$ python3 -q
>>> import numpy as np
>>> from numpy import linalg as LA
>>> np.set_printoptions(suppress=True, linewidth=160)
>>> tidy = lambda a: np.round(a, 1) + 0
>>> F = np.loadtxt("mat.csv", delimiter=",")
>>> F
array([[0., 0., 0., 4., 0., 0., 0., 0., 0., 1., 1.],
       [1., 0., 1., 2., 0., 0., 0., 0., 0., 0., 2.],
       [0., 1., 0., 2., 0., 0., 0., 0., 2., 1., 0.],
       [0., 1., 0., 2., 0., 0., 0., 0., 2., 1., 0.],
       [2., 1., 0., 0., 0., 0., 1., 0., 0., 0., 0.],
       [1., 0., 2., 4., 0., 0., 0., 0., 0., 0., 3.],
       [1., 0., 0., 0., 0., 0., 0., 0., 0., 0., 1.],
       [2., 0., 0., 0., 0., 0., 1., 0., 0., 0., 1.],
       [1., 1., 0., 0., 0., 0., 0., 0., 0., 0., 0.],
       [1., 0., 1., 2., 0., 0., 0., 0., 0., 0., 2.],
       [1., 0., 1., 2., 0., 0., 0., 0., 0., 0., 2.],
       [0., 0., 0., 4., 0., 0., 0., 0., 0., 1., 1.],
       [2., 1., 0., 0., 0., 0., 1., 0., 0., 0., 0.],
       [2., 1., 0., 0., 0., 0., 1., 0., 0., 0., 0.],
       [1., 0., 1., 2., 0., 0., 0., 0., 0., 0., 2.],
       [0., 0., 0., 4., 0., 0., 0., 0., 0., 1., 1.],
       [0., 0., 0., 2., 0., 0., 0., 0., 0., 0., 1.],
       [2., 0., 2., 2., 0., 0., 1., 0., 0., 0., 3.],
       [0., 0., 1., 6., 0., 0., 0., 0., 0., 1., 2.],
       [0., 0., 1., 6., 0., 0., 0., 0., 0., 1., 2.],
       [1., 0., 1., 2., 0., 0., 0., 0., 0., 0., 2.],
       [1., 0., 2., 4., 0., 0., 0., 0., 0., 0., 3.],
       [2., 0., 1., 0., 0., 0., 1., 0., 0., 0., 2.],
       [2., 0., 1., 0., 0., 0., 1., 0., 0., 0., 2.],
       [2., 0., 2., 2., 0., 0., 1., 0., 0., 0., 3.],
       [0., 0., 2., 8., 0., 0., 0., 0., 0., 1., 3.],
       [2., 0., 1., 0., 0., 0., 1., 0., 0., 0., 2.],
       [0., 1., 0., 2., 0., 0., 0., 0., 2., 1., 0.],
       [1., 1., 0., 0., 0., 0., 0., 0., 0., 0., 0.],
       [1., 0., 1., 2., 0., 0., 0., 0., 0., 0., 2.],
       [2., 0., 2., 2., 0., 0., 1., 0., 0., 0., 3.],
       [2., 0., 0., 0., 0., 0., 1., 0., 0., 0., 1.],
       [0., 0., 1., 6., 0., 0., 0., 0., 0., 1., 2.],
       [1., 1., 0., 0., 0., 0., 0., 0., 0., 0., 0.],
       [0., 1., 0., 2., 0., 0., 0., 0., 2., 1., 0.],
       [0., 0., 2., 6., 0., 0., 0., 0., 0., 0., 3.],
       [2., 1., 0., 0., 0., 0., 1., 0., 0., 0., 0.],
       [1., 0., 1., 2., 0., 0., 0., 0., 0., 0., 2.],
       [2., 1., 0., 0., 0., 0., 1., 0., 0., 0., 0.],
       [1., 1., 0., 0., 0., 0., 0., 0., 0., 0., 0.],
       [0., 1., 0., 2., 0., 0., 0., 0., 2., 1., 0.],
       [1., 0., 2., 4., 0., 0., 0., 0., 0., 0., 3.]])
>>> Uu, s, Vt = LA.svd(F)
>>> np.argmax(s[:-1] / (s[1:] + 1e-6)) + 1
np.int64(8)
>>> out = Uu[:, :8] @ np.diag(s[:8]) @ Vt[:8]
>>> tidy(LA.norm(F - out) / LA.norm(F))
np.float64(0.0)
>>> tidy(LA.norm(F - out, 2)), tidy(s[8])
(np.float64(0.0), np.float64(0.0))
>>> tidy(np.abs(F - out).max())
np.float64(0.0)
